>>> import numpy as np
>>> np.set_printoptions(precision=2, suppress=True, linewidth=100, legacy="1.25")
>>> rnd = lambda a: np.round(a, 2) + 0
>>> F = np.load("w.npy")
>>> F
array([[0, 0, 0, 2, 0, 0, 0],
       [0, 0, 0, 0, 0, 1, 0],
       [0, 1, 0, 0, 0, 0, 0],
       [2, 0, 0, 0, 0, 0, 0],
       [0, 0, 0, 0, 0, 0, 1],
       [0, 0, 0, 0, 0, 0, 0],
       [0, 0, 0, 0, 2, 0, 0]])
>>> print(np.linalg.lstsq(F[:-1].T, F[-1])[2])
5
>>> print(np.allclose(F[:-1].T @ np.linalg.lstsq(F[:-1].T, F[-1])[0], F[-1]))
False
>>> rnd(F @ np.linalg.pinv(F) @ F)
array([[0., 0., 0., 2., 0., 0., 0.],
       [0., 0., 0., 0., 0., 1., 0.],
       [0., 1., 0., 0., 0., 0., 0.],
       [2., 0., 0., 0., 0., 0., 0.],
       [0., 0., 0., 0., 0., 0., 1.],
       [0., 0., 0., 0., 0., 0., 0.],
       [0., 0., 0., 0., 2., 0., 0.]])
>>> print(np.unique(F.round(6), axis=0).shape)
(7, 7)
>>> vec = np.array([3, -4, -4, 1, 5, -1, -3])
>>> np.einsum("ij,j->i", F, vec)
array([ 2, -1, -4,  6, -3,  0, 10])
>>> print(F * vec)
[[ 0  0  0  2  0  0  0]
 [ 0  0  0  0  0 -1  0]
 [ 0 -4  0  0  0  0  0]
 [ 6  0  0  0  0  0  0]
 [ 0  0  0  0  0  0 -3]
 [ 0  0  0  0  0  0  0]
 [ 0  0  0  0 10  0  0]]
>>> np.linalg.norm(F @ vec) <= np.linalg.norm(F, 2) * np.linalg.norm(vec) + 1e-9
True
>>> F @ vec
array([ 2, -1, -4,  6, -3,  0, 10])
>>> np.flatnonzero(np.linalg.matrix_power((F != 0) + (F.T != 0) + np.eye(7), 7)[3])
array([0, 3])
>>> W0 = np.load("out11.npy")
>>> W0
array([[ 0, -1,  2,  2],
       [-2, -2,  3,  2],
       [-4, -2,  3,  4],
       [-6,  0,  5,  4],
       [-7,  0,  6,  6],
       [-6,  0,  8,  5],
       [-5, -1,  8,  7],
       [-6,  1,  6,  6],
       [-5,  2,  8,  7],
       [-7,  1, 10,  6],
       [-7,  3, 12,  5],
       [-8,  3, 11,  4],
       [-6,  5, 12,  3],
       [-6,  7, 10,  2],
       [-4,  9,  9,  3],
       [-4, 11, 10,  3],
       [-6, 11, 11,  2],
       [-6, 12, 10,  1],
       [-5, 10,  9,  3],
       [-3,  9, 10,  1],
       [-2, 11, 11,  1],
       [-3,  9, 13,  0],
       [-4,  9, 14,  1],
       [-4, 11, 13,  0],
       [-3, 12, 12,  1],
       [-3, 13, 10,  1],
       [-2, 11, 12, -1],
       [-2,  9, 12, -3],
       [-4, 10, 11, -1],
       [-6, 12,  9, -3],
       [-5, 14, 11, -2],
       [-6, 13,  9,  0],
       [-5, 14, 10, -2],
       [-3, 14, 11, -1],
       [-4, 16,  9, -1],
       [-5, 18,  9,  0],
       [-4, 18,  8,  2],
       [-5, 20, 10,  4],
       [-3, 20, 10,  5],
       [-5, 18, 11,  6],
       [-7, 17,  9,  5],
       [-6, 19,  8,  5]])
>>> Q, Rm = np.linalg.qr(W0)
>>> Q.shape, Rm.shape
((42, 4), (4, 4))
>>> rnd(Q.T @ Q)
array([[1., 0., 0., 0.],
       [0., 1., 0., 0.],
       [0., 0., 1., 0.],
       [0., 0., 0., 1.]])
>>> rnd(abs(Rm[0, 0])), rnd(np.linalg.norm(W0[:, 0]))
(31.91, 31.91)
>>> vec = np.array([-1, 1, 1, -2])
>>> rhs = W0 @ vec
>>> rnd(np.linalg.solve(W0.T @ W0, W0.T @ rhs))
array([-1.,  1.,  1., -2.])
>>> rng = np.random.default_rng(4957)
>>> rhs = rhs + 0.3 * rng.normal(size=42)
>>> rnd(rhs)
array([-2.85, -0.76, -3.12,  2.42,  1.16,  3.79, -2.06,  0.8 ,  0.78,  5.84, 12.02, 13.47, 16.76,
       19.28, 16.22, 18.61, 24.35, 26.24, 18.55, 20.17, 22.33, 25.01, 24.8 , 27.85, 25.13, 24.5 ,
       26.9 , 28.83, 27.59, 32.77, 33.97, 28.24, 33.12, 29.85, 30.57, 31.91, 26.26, 27.21, 22.51,
       21.99, 23.03, 22.59])
>>> beta, *_ = np.linalg.lstsq(W0, rhs)
>>> rnd(np.linalg.norm(rhs - W0 @ beta))
1.81
>>> print(rnd(W0.T @ (rhs - W0 @ beta)))
[0. 0. 0. 0.]
>>> print(beta.round())
[-1.  1.  1. -2.]
>>> [round(float(np.linalg.norm(np.linalg.solve(W0.T @ W0 + lam * np.eye(4), W0.T @ rhs))), 2) for lam in (0, 1, 10, 100)]
[2.65, 2.64, 2.54, 2.04]
>>> A2 = np.c_[W0[:, :1] @ np.array([[2]]), np.array([2, 0, 0, -1, 2, 0, 1, 1, -2, -2, 1, 0, -1, 0, -2, 0, 0, 2, -2, 2, 0, -2, -1, 2, -2, 1, -1, -2, 2, -1, -2, -2, 1, 1, 2, -2, 1, 1, -2, -2, 0, 2])]
>>> A2
array([[  0,   2],
       [ -4,   0],
       [ -8,   0],
       [-12,  -1],
       [-14,   2],
       [-12,   0],
       [-10,   1],
       [-12,   1],
       [-10,  -2],
       [-14,  -2],
       [-14,   1],
       [-16,   0],
       [-12,  -1],
       [-12,   0],
       [ -8,  -2],
       [ -8,   0],
       [-12,   0],
       [-12,   2],
       [-10,  -2],
       [ -6,   2],
       [ -4,   0],
       [ -6,  -2],
       [ -8,  -1],
       [ -8,   2],
       [ -6,  -2],
       [ -6,   1],
       [ -4,  -1],
       [ -4,  -2],
       [ -8,   2],
       [-12,  -1],
       [-10,  -2],
       [-12,  -2],
       [-10,   1],
       [ -6,   1],
       [ -8,   2],
       [-10,  -2],
       [ -8,   1],
       [-10,   1],
       [ -6,  -2],
       [-10,  -2],
       [-14,   0],
       [-12,   2]])
>>> rnd(np.linalg.norm(np.linalg.qr(W0)[0].T @ A2, axis=0) ** 2 / ((A2 ** 2).sum(axis=0) + 1e-12))
array([1.  , 0.04])
>>> print(np.linalg.matrix_rank(A2))
2
>>> M = np.load("case5.npy")
>>> M
array([[  2,   3,  -2, -10,  -2,  -2,   1],
       [ -2,   1,   3, -15,  -3,  -3,  -1],
       [  3,   2,  -1, -10,   1,  -2,  -1],
       [ -1,   1,   1,  10,  -2,   2,   2],
       [ -3,   0,   2,   0,  -3,   0,   3],
       [  1,  -3,   0, -15,  -3,  -3,  -1],
       [ -2,   0,   3,  -5,   1,  -1,   3]])
>>> # column 3 is much longer than the rest
>>> Uu, s, VT = np.linalg.svd(M)
>>> np.argmax(s[:-1] / (s[1:] + 1e-6)) + 1
6
>>> A2 = Uu[:, :6] @ np.diag(s[:6]) @ VT[:6]
>>> np.linalg.matrix_rank(A2)
6
>>> print(np.linalg.matrix_rank(M, rtol=0.05))
5
>>> r0, r1 = M[6], M[4]
>>> r0 @ r0
49
>>> r0 @ r1
18
>>> p = (r0 @ r1) / (r0 @ r0) * r0
>>> np.outer(r0, r1)
array([[  6,   0,  -4,   0,   6,   0,  -6],
       [  0,   0,   0,   0,   0,   0,   0],
       [ -9,   0,   6,   0,  -9,   0,   9],
       [ 15,   0, -10,   0,  15,   0, -15],
       [ -3,   0,   2,   0,  -3,   0,   3],
       [  3,   0,  -2,   0,   3,   0,  -3],
       [ -9,   0,   6,   0,  -9,   0,   9]])
>>> rnd(p)
array([-0.73,  0.  ,  1.1 , -1.84,  0.37, -0.37,  1.1 ])
>>> rnd(np.linalg.norm(r0 + r1) ** 2 + np.linalg.norm(r0 - r1) ** 2)
160.0
>>> rnd(r1 - p)
array([-2.27,  0.  ,  0.9 ,  1.84, -3.37,  0.37,  1.9 ])
>>> rnd((r1 - p) @ r0)
0.0
>>> print(np.linalg.matrix_rank(np.outer(r0, r1)))
1
>>> np.count_nonzero(M)
44
>>> rnd(M.mean(axis=0))
array([-0.29,  0.57,  0.86, -6.43, -1.57, -1.29,  0.86])
>>> print(M.sum(axis=1))
[-10 -20  -8  13  -1 -24  -1]
>>> np.abs(M).max()
15
>>> lab = rng.permutation(7)
>>> print(lab)
[4 3 0 6 1 2 5]
>>> A2 = M[lab][:, lab]
>>> np.diag(A2)
array([-3, 10,  2,  3,  1, -1, -3])
>>> rnd(np.linalg.det(A2)), rnd(np.linalg.det(M[lab]))
(0.0, 0.0)
>>> data = np.loadtxt("layer15.csv", delimiter=",")
>>> data
array([[ 7.,  7.,  1., -5.],
       [-8.,  9.,  7., -3.],
       [ 4., -8.,  0.,  7.],
       [-8., -6.,  6.,  2.]])
>>> A2 = data / np.linalg.norm(data, axis=1, keepdims=True)
>>> G = A2 @ A2.T
>>> print(rnd(np.linalg.norm(A2, axis=1)))
[1. 1. 1. 1.]
>>> print(rnd(G[3]))
[-0.77  0.27  0.22  1.  ]
>>> T = np.stack([data, 2 * data, data[::-1]])
>>> rnd(np.linalg.det(T))
array([ -4384., -70144.,  -4384.])
>>> K = np.load("x.npy")
>>> print(K)
[[ 9 18  6 15  9]
 [18 36 12 30 18]
 [ 6 12  4 10  6]
 [15 30 10 25 15]
 [ 9 18  6 15  9]]
>>> # symmetric
>>> cen = W0 - W0.mean(axis=0)
>>> V = np.linalg.svd(cen)[2][:1]
>>> A2 = cen - cen @ V.T @ V
>>> rnd(np.diag(V.T @ V))
array([0.  , 0.92, 0.05, 0.03])
>>> rnd(np.cov(cen @ V.T, rowvar=False))
47.29
>>> print(np.linalg.norm(A2, axis=1).round(6).argmax())
0
>>> rnd((cen @ V.T).std(axis=0))
array([6.79])
>>> A2 = K / np.sqrt((K ** 2).mean(axis=1, keepdims=True))
>>> rnd(K - K.mean(axis=1, keepdims=True))
array([[ -2.4,   6.6,  -5.4,   3.6,  -2.4],
       [ -4.8,  13.2, -10.8,   7.2,  -4.8],
       [ -1.6,   4.4,  -3.6,   2.4,  -1.6],
       [ -4. ,  11. ,  -9. ,   6. ,  -4. ],
       [ -2.4,   6.6,  -5.4,   3.6,  -2.4]])
>>> np.linalg.matrix_rank(K - K.mean(axis=1, keepdims=True))
1
